% python3 -q
>>> import numpy as np
>>> np.set_printoptions(suppress=True, linewidth=160)
>>> A = np.loadtxt("a.csv", delimiter=",")
>>> A
array([[-8.,  8.,  8., -2.,  6., -9.,  8., -7.,  7.,  7.,  7., -4.,  0.,  8.,  2.],
       [ 0., -7.,  4.,  4.,  9., -9., -9.,  2., -7., -3., -4., -6.,  5.,  0.,  8.],
       [ 0.,  0., -1.,  4.,  5., -2.,  7.,  4., -7., -6.,  4.,  2., -7., -7., -5.],
       [ 0.,  0.,  0., -6.,  8.,  3., -5.,  3., -9., -7., -9., -8., -8.,  9., -5.],
       [ 0.,  0.,  0.,  0., -1., -2., -4., -8., -1., -3., -1.,  7., -8., -3., -2.],
       [ 0.,  0.,  0.,  0.,  0.,  5.,  5., -7.,  9.,  5.,  7., -8.,  6.,  1., -6.],
       [ 0.,  0.,  0.,  0.,  0.,  0.,  9., -8., -4., -7.,  5.,  3.,  7., -4., -2.],
       [ 0.,  0.,  0.,  0.,  0.,  0.,  0., -3., -1.,  2., -5.,  4.,  3.,  6., -4.],
       [ 0.,  0.,  0.,  0.,  0.,  0.,  0.,  0., -7.,  2., -4.,  9.,  8., -2.,  5.],
       [ 0.,  0.,  0.,  0.,  0.,  0.,  0.,  0.,  0., -2., -8., -8.,  6.,  9., -4.],
       [ 0.,  0.,  0.,  0.,  0.,  0.,  0.,  0.,  0.,  0.,  0.,  4.,  5., -6., -7.],
       [ 0.,  0.,  0.,  0.,  0.,  0.,  0.,  0.,  0.,  0.,  0., -8., -2.,  0.,  7.],
       [ 0.,  0.,  0.,  0.,  0.,  0.,  0.,  0.,  0.,  0.,  0.,  0.,  3.,  0.,  9.],
       [ 0.,  0.,  0.,  0.,  0.,  0.,  0.,  0.,  0.,  0.,  0.,  0.,  0.,  2.,  2.],
       [ 0.,  0.,  0.,  0.,  0.,  0.,  0.,  0.,  0.,  0.,  0.,  0.,  0.,  0., -4.]])
>>> round(float(np.linalg.norm(A, 2) / np.linalg.norm(A)), 3)
0.512
>>> w1 = np.array([[2, -2],
...     [-1, 2],
...     [-2, 0],
...     [1, -2],
...     [-2, 1],
...     [2, 1],
...     [2, -1],
...     [1, 1],
...     [-2, 1],
...     [-2, 0],
...     [1, 0],
...     [0, 2],
...     [-1, 0],
...     [-2, -2],
...     [-2, -1]])
>>> beta = np.array([1, 3])
>>> act = np.maximum(A @ w1 + beta, 0)
>>> (act > 0).mean(axis=0)
array([0.4, 0.4])
>>> np.linalg.matrix_rank(act)
np.int64(2)
>>> basis = np.array([[0, 3, 3], [0, 2, 4]])
>>> (act @ basis).round(6).argmax(axis=1)
array([2, 0, 2, 1, 2, 0, 1, 0, 2, 0, 2, 0, 0, 0, 2])
>>> w1 @ basis
array([[  0,   2,  -2],
       [  0,   1,   5],
       [  0,  -6,  -6],
       [  0,  -1,  -5],
       [  0,  -4,  -2],
       [  0,   8,  10],
       [  0,   4,   2],
       [  0,   5,   7],
       [  0,  -4,  -2],
       [  0,  -6,  -6],
       [  0,   3,   3],
       [  0,   4,   8],
       [  0,  -3,  -3],
       [  0, -10, -14],
       [  0,  -8, -10]])
>>> F = np.loadtxt("case11.csv", delimiter=",")
>>> F.round(3)
array([[ 0.148,  0.124, -0.117, -0.15 ,  0.193, -0.142, -0.024, -0.059, -0.113, -0.022],
       [ 0.124,  0.163, -0.042, -0.154,  0.052, -0.167, -0.126,  0.062, -0.213,  0.002],
       [-0.117, -0.042,  0.146,  0.091, -0.256,  0.066, -0.079,  0.15 , -0.022,  0.037],
       [-0.15 , -0.154,  0.091,  0.166, -0.142,  0.167,  0.076,  0.006,  0.172,  0.012],
       [ 0.193,  0.052, -0.256, -0.142,  0.452, -0.095,  0.161, -0.279,  0.07 , -0.067],
       [-0.142, -0.167,  0.066,  0.167, -0.095,  0.176,  0.109, -0.034,  0.205,  0.004],
       [-0.024, -0.126, -0.079,  0.076,  0.161,  0.109,  0.189, -0.185,  0.227, -0.033],
       [-0.059,  0.062,  0.15 ,  0.006, -0.279, -0.034, -0.185,  0.228, -0.175,  0.047],
       [-0.113, -0.213, -0.022,  0.172,  0.07 ,  0.205,  0.227, -0.175,  0.322, -0.025],
       [-0.022,  0.002,  0.037,  0.012, -0.067,  0.004, -0.033,  0.047, -0.025,  0.011]])
>>> # symmetric, so the eigenvalues are real
>>> x0 = np.array([5, 1, 1, 4, 4, 2, 5, 2, 5, 1])
>>> np.round(F @ F @ x0, 3)
array([-0.191, -1.573, -1.177,  0.878,  2.344,  1.339,  2.517, -2.538,  2.952, -0.464])
>>> np.round(np.linalg.eigvalsh(2 * F - np.eye(10)), 3)
array([-1., -1., -1., -1., -1., -1., -1., -1.,  1.,  1.])
>>> np.round(F @ x0, 3)
array([-0.191, -1.573, -1.177,  0.878,  2.344,  1.339,  2.517, -2.538,  2.952, -0.464])
>>> np.round(np.trace(np.linalg.pinv(F) @ F), 3)
np.float64(2.0)
>>> np.abs(np.diag(np.linalg.qr(F)[1])) > 1e-9
array([ True,  True, False, False, False, False, False, False, False, False])
>>> Y = F / np.linalg.norm(F, axis=1, keepdims=True)
>>> G = Y @ Y.T
>>> G[8].round(3)
array([-0.518, -0.93 , -0.101,  0.745,  0.184,  0.864,  0.922, -0.645,  1.   , -0.422])
>>> (np.abs(G) > 0.9).astype(int)
array([[1, 0, 0, 1, 0, 0, 0, 0, 0, 0],
       [0, 1, 0, 1, 0, 1, 0, 0, 1, 0],
       [0, 0, 1, 0, 1, 0, 0, 0, 0, 1],
       [1, 1, 0, 1, 0, 1, 0, 0, 0, 0],
       [0, 0, 1, 0, 1, 0, 0, 0, 0, 1],
       [0, 1, 0, 1, 0, 1, 0, 0, 0, 0],
       [0, 0, 0, 0, 0, 0, 1, 0, 1, 0],
       [0, 0, 0, 0, 0, 0, 0, 1, 0, 1],
       [0, 1, 0, 0, 0, 0, 1, 0, 1, 0],
       [0, 0, 1, 0, 1, 0, 0, 1, 0, 1]])
>>> np.round(np.linalg.norm(Y, axis=1), 3)
array([1., 1., 1., 1., 1., 1., 1., 1., 1., 1.])
>>> round(np.degrees(np.arccos(np.clip(G[8, 0], -1, 1))), 3)
np.float64(121.207)
>>> data = np.load("block11.npy")
>>> data
array([[ 0.,  4.,  0.,  0.,  0.,  0.,  0.,  0.,  0.,  0.,  0.,  0.,  0.,  0.],
       [ 4.,  3.,  4.,  0.,  0.,  0.,  0.,  0.,  0.,  0.,  0.,  0.,  0.,  0.],
       [ 0.,  4., -3.,  4.,  0.,  0.,  0.,  0.,  0.,  0.,  0.,  0.,  0.,  0.],
       [ 0.,  0.,  4.,  0.,  4.,  0.,  0.,  0.,  0.,  0.,  0.,  0.,  0.,  0.],
       [ 0.,  0.,  0.,  4.,  3.,  4.,  0.,  0.,  0.,  0.,  0.,  0.,  0.,  0.],
       [ 0.,  0.,  0.,  0.,  4.,  1.,  4.,  0.,  0.,  0.,  0.,  0.,  0.,  0.],
       [ 0.,  0.,  0.,  0.,  0.,  4., -2.,  4.,  0.,  0.,  0.,  0.,  0.,  0.],
       [ 0.,  0.,  0.,  0.,  0.,  0.,  4.,  2.,  4.,  0.,  0.,  0.,  0.,  0.],
       [ 0.,  0.,  0.,  0.,  0.,  0.,  0.,  4.,  3.,  4.,  0.,  0.,  0.,  0.],
       [ 0.,  0.,  0.,  0.,  0.,  0.,  0.,  0.,  4.,  1.,  4.,  0.,  0.,  0.],
       [ 0.,  0.,  0.,  0.,  0.,  0.,  0.,  0.,  0.,  4.,  1.,  4.,  0.,  0.],
       [ 0.,  0.,  0.,  0.,  0.,  0.,  0.,  0.,  0.,  0.,  4., -3.,  4.,  0.],
       [ 0.,  0.,  0.,  0.,  0.,  0.,  0.,  0.,  0.,  0.,  0.,  4., -1.,  4.],
       [ 0.,  0.,  0.,  0.,  0.,  0.,  0.,  0.,  0.,  0.,  0.,  0.,  4., -2.]])
>>> # symmetric, so the eigenvalues are real
>>> np.all(np.linalg.eigvalsh(data) > 0)
np.False_
>>> x0 = np.array([-3, -8, -2, 8, -8, 0, 6, 9, -8, -8, 6, -3, 6, -9])
>>> data @ (2 * x0)
array([ -64.,  -88.,   12.,  -80.,   16.,  -16.,   48.,   20.,  -40.,  -32.,  -76.,  114., -108.,   84.])
>>> np.linalg.norm(data @ x0) <= np.linalg.norm(data, 2) * np.linalg.norm(x0) + 1e-9
np.True_
>>> data @ np.ones(14)
array([ 4., 11.,  5.,  8., 11.,  9.,  6., 10., 11.,  9.,  9.,  5.,  7.,  2.])
>>> x0 = np.array([-4, 1, -5, 5, -2, 4, 5, 4, 5, 4, -3, 5, -5, -3])
>>> y = data @ x0
>>> beta, lr = np.zeros(14), 1 / np.linalg.norm(data, 2) ** 2
>>> for i in range(30):
...     beta -= lr * data.T @ (data @ beta - y)
...     if i % 10 == 0: print(i, round(np.linalg.norm(data @ beta - y), 3))
... 
0 30.953
10 4.742
20 2.899
>>> np.round(np.linalg.cond(data), 3)
np.float64(11.016)
>>> ev, V = np.linalg.eigh(data)
>>> x0 = np.array([-3, 3, -3, 2, 2, 2, 1, 2, -2, -2, 2, -1, 0, 1])
>>> np.abs(data).sum(axis=1).max(), np.round(np.abs(ev).max(), 3)
(np.float64(11.0), np.float64(9.112))
>>> w1 = np.array([[-2, 2, -2, 0, 2, -1],
...     [2, 0, -1, -2, 0, -1],
...     [0, -1, 1, 0, -2, -2],
...     [-2, 0, 0, -1, -1, -1],
...     [2, -1, -1, 2, 1, 1],
...     [-1, 1, 0, 1, -2, 1],
...     [-1, 2, -1, -2, 1, -1],
...     [1, -1, 1, 2, -1, 1],
...     [1, 2, -2, -2, 2, 0],
...     [0, -2, 1, 0, 2, 2],
...     [-2, -1, -1, 2, 0, 1],
...     [0, -1, -2, 2, 2, -2],
...     [1, 1, -1, -2, 0, -1],
...     [-2, 1, 0, -1, 0, -2]])
>>> beta = np.array([3, 3, 4, 4, 2, 1])
>>> act = np.maximum(data @ w1 + beta, 0)
>>> act
array([[11.,  3.,  0.,  0.,  2.,  0.],
       [ 1.,  7.,  0.,  0.,  2.,  0.],
       [ 3.,  6.,  0.,  0.,  4.,  0.],
       [11.,  0.,  4., 12.,  0.,  0.],
       [ 0.,  4.,  1., 10.,  0.,  4.],
       [ 6.,  8.,  0.,  5.,  8.,  2.],
       [ 5.,  0., 10., 20.,  0., 11.],
       [ 5., 17.,  0.,  0., 12.,  0.],
       [10.,  0.,  6.,  6., 12., 13.],
       [ 0.,  5.,  0.,  4., 12.,  7.],
       [ 1.,  0.,  0., 14., 18.,  2.],
       [ 0.,  6.,  2.,  0.,  0.,  7.],
       [ 0.,  2.,  0., 10., 10.,  0.],
       [11.,  5.,  0.,  0.,  2.,  1.]])
>>> np.round((act > 0).mean(axis=0), 3)
array([0.714, 0.714, 0.357, 0.571, 0.714, 0.571])
>>> np.linalg.matrix_rank(act)
np.int64(6)
>>> basis = np.array([[0, 1], [0, 2], [0, 0], [2, 0], [0, 0], [2, 2]])
>>> (act @ basis).round(6).argmax(axis=1)
array([1, 1, 1, 0, 0, 1, 0, 1, 0, 1, 0, 1, 0, 1])
